% python3 -q
>>> import numpy as np
>>> from numpy import linalg as LA
>>> np.set_printoptions(precision=3, suppress=True, linewidth=120, legacy="1.25")
>>> A = np.load("case8.npy")
>>> A
array([[-28,   0,   2,   2,   2],
       [  1,  12,   0,   3,   0],
       [  0,   0,  31,   0,   2],
       [  0,   3,   3, -29,   1],
       [  2,   1,   0,   2, -27]])
>>> out = A[0, 0] * A[1:] - np.outer(A[1:, 0], A[0])
>>> out
array([[   0, -336,   -2,  -86,   -2],
       [   0,    0, -868,    0,  -56],
       [   0,  -84,  -84,  812,  -28],
       [   0,  -28,   -4,  -60,  752]])
>>> np.flatnonzero(~out.round(6).any(axis=1))
array([], dtype=int64)
>>> round(float(LA.eigvals(A).sum().real), 3)
-41.0
>>> LA.eigvals(A)
array([-25.06 +0.j   , -29.586+0.472j, -29.586-0.472j,  12.225+0.j   ,  31.006+0.j   ])
>>> np.einsum("ii->", A)
-41
>>> np.kron(np.eye(2, dtype=int), A)
array([[-28,   0,   2,   2,   2,   0,   0,   0,   0,   0],
       [  1,  12,   0,   3,   0,   0,   0,   0,   0,   0],
       [  0,   0,  31,   0,   2,   0,   0,   0,   0,   0],
       [  0,   3,   3, -29,   1,   0,   0,   0,   0,   0],
       [  2,   1,   0,   2, -27,   0,   0,   0,   0,   0],
       [  0,   0,   0,   0,   0, -28,   0,   2,   2,   2],
       [  0,   0,   0,   0,   0,   1,  12,   0,   3,   0],
       [  0,   0,   0,   0,   0,   0,   0,  31,   0,   2],
       [  0,   0,   0,   0,   0,   0,   3,   3, -29,   1],
       [  0,   0,   0,   0,   0,   2,   1,   0,   2, -27]])
>>> out = np.array([[-1, 5], [0, -4]])
>>> basis = np.kron(out, A)
>>> np.round(LA.norm(basis, 2), 3), round(float(LA.norm(out, 2) * LA.norm(A, 2)), 3)
(210.265, 210.265)
>>> LA.matrix_rank(basis)
10
>>> F = np.load("data.npy")
>>> F
array([[ 0.012,  0.058,  0.058, -0.012, -0.058, -0.035],
       [ 0.058,  0.291,  0.291, -0.058, -0.291, -0.174],
       [ 0.058,  0.291,  0.291, -0.058, -0.291, -0.174],
       [-0.012, -0.058, -0.058,  0.012,  0.058,  0.035],
       [-0.058, -0.291, -0.291,  0.058,  0.291,  0.174],
       [-0.035, -0.174, -0.174,  0.035,  0.174,  0.105]])
>>> # column 2 repeats column 1
>>> U, s, VT = LA.svd(F)
>>> vecs = VT[:(s > 1e-8).sum()]
>>> rng = np.random.default_rng(498)
>>> vec = F[5] + -1 * F[1] + rng.integers(2) * np.eye(6)[5]
>>> vec
array([-0.093, -0.465, -0.465,  0.093,  0.465,  0.279])
>>> vecs.T @ vecs
array([[ 0.012,  0.058,  0.058, -0.012, -0.058, -0.035],
       [ 0.058,  0.291,  0.291, -0.058, -0.291, -0.174],
       [ 0.058,  0.291,  0.291, -0.058, -0.291, -0.174],
       [-0.012, -0.058, -0.058,  0.012,  0.058,  0.035],
       [-0.058, -0.291, -0.291,  0.058,  0.291,  0.174],
       [-0.035, -0.174, -0.174,  0.035,  0.174,  0.105]])
>>> np.allclose(vecs.T @ vecs @ vec, vec)
True
>>> round(float(LA.norm(vec - vecs.T @ vecs @ vec)), 3)
0.0
>>> LA.matrix_rank(np.vstack([F, vec]))
1
>>> LA.cond(F) > 100
True
>>> LA.matrix_rank(F, rtol=0.1)
1
>>> out = np.array([[1, 1, 2], [3, 0, 1], [3, 2, 2], [2, 3, 0], [0, 2, 2], [0, 2, 0]])
>>> F @ out
array([[ 0.337, -0.093,  0.081],
       [ 1.686, -0.465,  0.407],
       [ 1.686, -0.465,  0.407],
       [-0.337,  0.093, -0.081],
       [-1.686,  0.465, -0.407],
       [-1.012,  0.279, -0.244]])
>>> np.allclose(F[:-1].T @ LA.lstsq(F[:-1].T, F[-1])[0], F[-1])
True
>>> F @ LA.pinv(F) @ F
array([[ 0.012,  0.058,  0.058, -0.012, -0.058, -0.035],
       [ 0.058,  0.291,  0.291, -0.058, -0.291, -0.174],
       [ 0.058,  0.291,  0.291, -0.058, -0.291, -0.174],
       [-0.012, -0.058, -0.058,  0.012,  0.058,  0.035],
       [-0.058, -0.291, -0.291,  0.058,  0.291,  0.174],
       [-0.035, -0.174, -0.174,  0.035,  0.174,  0.105]])
>>> np.abs(np.diag(LA.qr(F)[1])) > 1e-9
array([ True, False, False, False, False, False])
>>> round(float(np.trace(LA.pinv(F) @ F)), 3)
1.0
>>> LA.lstsq(F[:-1].T, F[-1])[2]
1
